>>> import numpy as np
>>> np.set_printoptions(suppress=True, linewidth=100)
>>> rnd = lambda a: np.round(a, 3) + 0
>>> M = np.load("block10.npy")
>>> M
array([[-1.5, -1.2, -2.9],
       [-1.6,  0.8,  1.1],
       [-0.6,  0.3,  0.1],
       [-1.7,  2.1, -1. ],
       [-0.8,  1.3,  2. ]])
>>> proj = M @ np.linalg.solve(M.T @ M, M.T)
>>> np.linalg.matrix_rank(np.eye(5) - proj)
np.int64(2)
>>> np.trace(proj)
np.float64(3.0)
>>> rnd(np.diag(proj))
array([0.9  , 0.616, 0.051, 0.993, 0.439])
>>> print(np.allclose(proj @ proj, proj))
True
>>> print(rnd(np.linalg.eigvalsh(proj)))
[0. 0. 1. 1. 1.]
>>> rnd(proj)
array([[ 0.9  ,  0.167,  0.083,  0.013, -0.235],
       [ 0.167,  0.616,  0.167, -0.044,  0.423],
       [ 0.083,  0.167,  0.051,  0.055,  0.104],
       [ 0.013, -0.044,  0.055,  0.993,  0.037],
       [-0.235,  0.423,  0.104,  0.037,  0.439]])
>>> W0 = np.load("run12.npy")
>>> W0
array([[2, 9, 9],
       [9, 2, 9],
       [9, 9, 2]])
>>> w, vecs = np.linalg.eigh(W0)
>>> rnd(vecs @ np.diag(w) @ vecs.T)
array([[2., 9., 9.],
       [9., 2., 9.],
       [9., 9., 2.]])
>>> rnd(vecs.T @ vecs)
array([[1., 0., 0.],
       [0., 1., 0.],
       [0., 0., 1.]])
>>> print(np.abs(vecs[:, -1]).round(6).argmax())
0
>>> rnd(np.linalg.eigvalsh(W0 @ W0))
array([ 49.,  49., 400.])
>>> (w > 1e-8).sum(), (w < -1e-8).sum()
(np.int64(1), np.int64(2))
>>> print(rnd(w.sum()), np.trace(W0))
6.0 6
>>> ang = np.radians(36)
>>> r_ = np.eye(3)
>>> r_[1, 1] = r_[0, 0] = np.cos(ang)
>>> r_[1, 0], r_[0, 1] = -np.sin(ang), np.sin(ang)
>>> rnd(r_)
array([[ 0.809,  0.588,  0.   ],
       [-0.588,  0.809,  0.   ],
       [ 0.   ,  0.   ,  1.   ]])
>>> Y = W0 @ r_.T
>>> rnd(np.abs(Y - W0).max(axis=0))
array([4.908, 7.009, 0.   ])
>>> print(rnd(np.linalg.det(r_)), rnd(np.trace(r_)))
1.0 2.618
>>> rnd(Y)
array([[ 6.908,  6.106,  9.   ],
       [ 8.457, -3.672,  9.   ],
       [12.571,  1.991,  2.   ]])
>>> F = np.array([[12, 0, 6], [5, 5, 5], [10, 10, 10]])
>>> np.linalg.lstsq(F[:-1].T, F[-1])[2]
np.int32(2)
>>> print(np.unique(F.round(6), axis=0).shape)
(3, 3)
>>> def softmax(z):
...     e = np.exp(z - z.max(axis=-1, keepdims=True))
...     return e / e.sum(axis=-1, keepdims=True)
... 
>>> softmax(F).sum(axis=1)
array([1., 1., 1.])
>>> rnd(softmax(F[2]))
array([0.333, 0.333, 0.333])
>>> S = F @ F.T / np.sqrt(3)
>>> print(rnd(softmax(S)))
[[0.5 0.  0.5]
 [0.  0.  1. ]
 [0.  0.  1. ]]
>>> rnd(softmax(S + np.triu(np.full(S.shape, -np.inf), 1)))
array([[1., 0., 0.],
       [1., 0., 0.],
       [0., 0., 1.]])
>>> U, sv, Vh = np.linalg.svd(F, full_matrices=False)
>>> rnd(np.cumsum(sv ** 2) / np.sum(sv ** 2))
array([0.903, 1.   , 1.   ])
>>> rnd(U.T @ F @ Vh.T)
array([[22.386,  0.   ,  0.   ],
       [ 0.   ,  7.34 ,  0.   ],
       [ 0.   ,  0.   ,  0.   ]])
>>> rnd(Vh @ Vh.T)
array([[1., 0., 0.],
       [0., 1., 0.],
       [0., 0., 1.]])
>>> rnd(U.T @ U)
array([[1., 0., 0.],
       [0., 1., 0.],
       [0., 0., 1.]])
>>> rng = np.random.default_rng(6430)
>>> ang = np.sort(rng.uniform(-2, 2, 21))
>>> data = np.c_[ang, ang ** 2, ang ** 3] @ np.array([[6, 2, -1, 1], [-6, 3, 3, 5], [9, 9, 8, -1]])
>>> print(rnd(data))
[[-92.249 -52.932 -40.651  22.428]
 [-49.93  -24.767 -17.232  12.402]
 [-49.922 -24.762 -17.228  12.4  ]
 [-18.238  -6.617  -2.991   4.261]
 [ -8.6    -2.389  -0.217   1.655]
 [ -4.611  -1.078   0.337   0.623]
 [ -4.61   -1.078   0.337   0.623]
 [ -2.565  -0.569   0.353   0.174]
 [  0.431   0.176  -0.056   0.106]
 [  1.272   0.835   0.065   0.551]
 [  1.759   1.465   0.367   0.926]
 [  2.794   3.171   1.454   1.755]
 [  4.111   5.534   3.19    2.663]
 [  5.035   7.185   4.47    3.203]
 [  5.798   8.532   5.538   3.606]
 [  8.177  12.62    8.86    4.677]
 [ 10.184  15.958  11.629   5.433]
 [ 14.256  22.499  17.137   6.713]
 [ 26.179  40.572  32.636   9.432]
 [ 36.348  55.252  45.373  11.129]
 [ 47.681  71.134  59.23   12.647]]
>>> # looks like rank 3
>>> U, sv = np.linalg.svd(data)
Traceback (most recent call last):
  File "<python-input-49>", line 1, in <module>
    U, sv = np.linalg.svd(data)
    ^^^^^
ValueError: too many values to unpack (expected 2)
>>> U, sv, Vh = np.linalg.svd(data, full_matrices=False)
>>> np.allclose(U * sv @ Vh, data)
True
>>> rnd(U.T @ data @ Vh.T)
array([[200.783,   0.   ,   0.   ,   0.   ],
       [  0.   ,  63.574,   0.   ,   0.   ],
       [  0.   ,   0.   ,   7.704,   0.   ],
       [  0.   ,   0.   ,   0.   ,   0.   ]])
>>> (sv > 1e-8).sum()
np.int64(3)
>>> print(rnd(U.T @ U))
[[1. 0. 0. 0.]
 [0. 1. 0. 0.]
 [0. 0. 1. 0.]
 [0. 0. 0. 1.]]
>>> print(np.abs(U[:, 0]).round(6).argmax())
0
>>> rnd(sv)
array([200.783,  63.574,   7.704,   0.   ])
>>> np.allclose(data[:-1].T @ np.linalg.lstsq(data[:-1].T, data[-1])[0], data[-1])
True
>>> np.linalg.lstsq(data[:-1].T, data[-1])[2]
np.int32(3)
>>> np.unique(data.round(6), axis=0).shape
(21, 4)
>>> rnd(np.trace(np.linalg.pinv(data) @ data))
np.float64(3.0)
>>> U, sv, Vh = np.linalg.svd(data)
>>> vecs = Vh[:(sv > 1e-8).sum()]
>>> x = data[6] + 3 * data[4] + rng.integers(2) * np.eye(4)[1]
>>> print(rnd(x))
[-30.41   -7.245  -0.314   5.588]
>>> rnd(np.diag(vecs.T @ vecs))
array([0.935, 0.518, 0.705, 0.842])
>>> rnd(vecs.T @ vecs)
array([[ 0.935,  0.177, -0.139, -0.102],
       [ 0.177,  0.518,  0.377,  0.276],
       [-0.139,  0.377,  0.705, -0.216],
       [-0.102,  0.276, -0.216,  0.842]])
>>> print(rnd(np.linalg.norm(x - vecs.T @ vecs @ x)))
0.694
>>> labels = data[:, 2] > np.median(data[:, 2])
>>> u = data[labels].mean(axis=0) - data[~labels].mean(axis=0)
>>> print(rnd(u))
[36.717 34.402 25.944  1.021]
>>> labels.astype(int)
array([0, 0, 0, 0, 0, 0, 0, 0, 0, 0, 0, 1, 1, 1, 1, 1, 1, 1, 1, 1, 1])
>>> print((((data - data.mean(axis=0)) @ u > 0) == labels).mean())
1.0
>>> Xs = data - data.mean(axis=0)
>>> U, sv, Vh = np.linalg.svd(Xs, full_matrices=False)
>>> np.searchsorted(np.cumsum(sv ** 2) / (sv ** 2).sum(), 0.9) + 1
np.int64(1)
>>> (np.sign(U[:, 0]) == np.sign(U[0, 0])).astype(int)
array([1, 1, 1, 1, 1, 1, 1, 1, 1, 1, 1, 0, 0, 0, 0, 0, 0, 0, 0, 0, 0])
>>> print(np.linalg.matrix_rank(Xs))
3
>>> rnd(Xs.mean(axis=0))
array([0., 0., 0., 0.])
>>> np.abs(Vh[0]).argmax()
np.int64(0)
>>> print(rnd((sv ** 2).sum() ** 2 / (sv ** 4).sum()))
1.107
>>> J = np.load("test11.npy")
>>> J
array([[ 1,  1, -1, -1,  1,  1, -1, -1],
       [ 1, -1,  1, -1,  1, -1,  1, -1],
       [ 1, -1,  1, -1, -1,  1, -1,  1]])
>>> Y = J + rng.integers(-2, 3, (3, 1)) @ rng.integers(-2, 3, (1, 8))
>>> Y
array([[ 3,  0,  1, -1, -1,  2, -3,  1],
       [ 1, -1,  1, -1,  1, -1,  1, -1],
       [-1,  0, -1, -1,  1,  0,  1, -1]])
>>> print(np.abs(Y - J).sum(axis=1))
[12  0 12]
>>> Y = J[0, 0] * J[1:] - np.outer(J[1:, 0], J[0])
>>> Y
array([[ 0, -2,  2,  0,  0, -2,  2,  0],
       [ 0, -2,  2,  0, -2,  0,  0,  2]])
>>> print(J[:, 0] / J[0, 0])
[1. 1. 1.]
>>> x = np.array([1, 8, 1, 6, 4, 2, 0, 0])
>>> np.einsum("ij,j->i", J, x)
array([  8, -10, -14])
>>> J * x
array([[ 1,  8, -1, -6,  4,  2,  0,  0],
       [ 1, -8,  1, -6,  4, -2,  0,  0],
       [ 1, -8,  1, -6, -4,  2,  0,  0]])
>>> np.linalg.norm(J @ x) <= np.linalg.norm(J, 2) * np.linalg.norm(x) + 1e-9
np.True_
>>> J @ x
array([  8, -10, -14])
>>> J @ J
Traceback (most recent call last):
  File "<python-input-94>", line 1, in <module>
    J @ J
    ~~^~~
ValueError: matmul: Input operand 1 has a mismatch in its core dimension 0, with gufunc signature (n?,k),(k,m?)->(n?,m?) (size 3 is different from 8)
>>> C2 = J.T @ J
>>> rnd(np.linalg.svd(J, compute_uv=False) ** 2)
array([8., 8., 8.])
>>> np.trace(C2), (J ** 2).sum()
(np.int64(24), np.int64(24))
>>> np.allclose(C2, C2.T)
True
>>> C2
array([[ 3, -1,  1, -3,  1,  1, -1, -1],
       [-1,  3, -3,  1,  1,  1, -1, -1],
       [ 1, -3,  3, -1, -1, -1,  1,  1],
       [-3,  1, -1,  3, -1, -1,  1,  1],
       [ 1,  1, -1, -1,  3, -1,  1, -3],
       [ 1,  1, -1, -1, -1,  3, -3,  1],
       [-1, -1,  1,  1,  1, -3,  3, -1],
       [-1, -1,  1,  1, -3,  1, -1,  3]])
>>> ang = np.radians(60)
>>> r_ = np.eye(8)
>>> r_[1, 1] = r_[4, 4] = np.cos(ang)
>>> r_[1, 4], r_[4, 1] = -np.sin(ang), np.sin(ang)
>>> rnd(r_)
array([[ 1.   ,  0.   ,  0.   ,  0.   ,  0.   ,  0.   ,  0.   ,  0.   ],
       [ 0.   ,  0.5  ,  0.   ,  0.   , -0.866,  0.   ,  0.   ,  0.   ],
       [ 0.   ,  0.   ,  1.   ,  0.   ,  0.   ,  0.   ,  0.   ,  0.   ],
       [ 0.   ,  0.   ,  0.   ,  1.   ,  0.   ,  0.   ,  0.   ,  0.   ],
       [ 0.   ,  0.866,  0.   ,  0.   ,  0.5  ,  0.   ,  0.   ,  0.   ],
       [ 0.   ,  0.   ,  0.   ,  0.   ,  0.   ,  1.   ,  0.   ,  0.   ],
       [ 0.   ,  0.   ,  0.   ,  0.   ,  0.   ,  0.   ,  1.   ,  0.   ],
       [ 0.   ,  0.   ,  0.   ,  0.   ,  0.   ,  0.   ,  0.   ,  1.   ]])
>>> Y = J @ r_.T
>>> np.allclose(J @ J.T, Y @ Y.T)
True
>>> rnd(np.linalg.svd(J, compute_uv=False)), rnd(np.linalg.svd(Y, compute_uv=False))
(array([2.828, 2.828, 2.828]), array([2.828, 2.828, 2.828]))
>>> np.allclose(np.linalg.norm(J, axis=1), np.linalg.norm(Y, axis=1))
True
>>> rnd(Y)
array([[ 1.   , -0.366, -1.   , -1.   ,  1.366,  1.   , -1.   , -1.   ],
       [ 1.   , -1.366,  1.   , -1.   , -0.366, -1.   ,  1.   , -1.   ],
       [ 1.   ,  0.366,  1.   , -1.   , -1.366,  1.   , -1.   ,  1.   ]])
>>> rnd(np.linalg.det(r_)), np.trace(r_)
(np.float64(1.0), np.float64(7.0))
>>> K = np.load("arr.npy")
>>> rnd(K)
array([[ 1.   ,  0.   ,  0.   ,  0.   ,  0.   ],
       [ 0.   ,  1.   ,  0.   ,  0.   ,  0.   ],
       [ 0.   ,  0.   ,  0.707,  0.707,  0.   ],
       [ 0.   ,  0.   , -0.707,  0.707,  0.   ],
       [ 0.   ,  0.   ,  0.   ,  0.   ,  1.   ]])
>>> # 4 groups of indices that never mix
>>> Q = K.astype(float).copy()
>>> for j in range(5):
...     Q[:, j] -= Q[:, :j] @ (Q[:, :j].T @ Q[:, j])
...     Q[:, j] /= np.linalg.norm(Q[:, j])
... 
>>> rnd(Q)
array([[ 1.   ,  0.   ,  0.   ,  0.   ,  0.   ],
       [ 0.   ,  1.   ,  0.   ,  0.   ,  0.   ],
       [ 0.   ,  0.   ,  0.707,  0.707,  0.   ],
       [ 0.   ,  0.   , -0.707,  0.707,  0.   ],
       [ 0.   ,  0.   ,  0.   ,  0.   ,  1.   ]])
>>> rnd(np.diff(K, axis=0))
array([[-1.   ,  1.   ,  0.   ,  0.   ,  0.   ],
       [ 0.   , -1.   ,  0.707,  0.707,  0.   ],
       [ 0.   ,  0.   , -1.414,  0.   ,  0.   ],
       [ 0.   ,  0.   ,  0.707, -0.707,  1.   ]])
>>> np.zeros(5, 5)
Traceback (most recent call last):
  File "<python-input-118>", line 1, in <module>
    np.zeros(5, 5)
    ~~~~~~~~^^^^^^
TypeError: Cannot interpret '5' as a data type
>>> K.shape
(5, 5)
>>> rnd(K.mean(axis=0))
array([0.2  , 0.2  , 0.   , 0.283, 0.2  ])
>>> rnd(K.sum(axis=1))
array([1.   , 1.   , 1.414, 0.   , 1.   ])
>>> np.abs(K).max()
np.float64(1.0)
>>> t3 = np.stack([K, 3 * K, K[::-1]])
>>> (t3 @ K.T).shape
(3, 5, 5)
>>> rnd(np.linalg.norm(t3, axis=(1, 2)))
array([2.236, 6.708, 2.236])
>>> print(np.einsum("bij,cij->bc", t3, t3))
[[ 5. 15.  1.]
 [15. 45.  3.]
 [ 1.  3.  5.]]
>>> rnd(np.linalg.det(t3))
array([  1., 243.,   1.])
>>> m1 = np.load("data.npy")
>>> m1
array([[ 2, -2,  0,  0,  1],
       [ 0,  1,  2,  0,  0],
       [ 0, -2, -2, -1, -1]])
>>> t3 = np.stack([m1, -3 * m1, m1[::-1]])
>>> (t3 @ m1.T).shape
(3, 3, 3)
>>> t3.shape
(3, 3, 5)
>>> print(np.einsum("bij,cij->bc", t3, t3))
[[ 24 -72  11]
 [-72 216 -33]
 [ 11 -33  24]]
>>> np.linalg.matrix_rank(t3.reshape(3, -1))
np.int64(2)
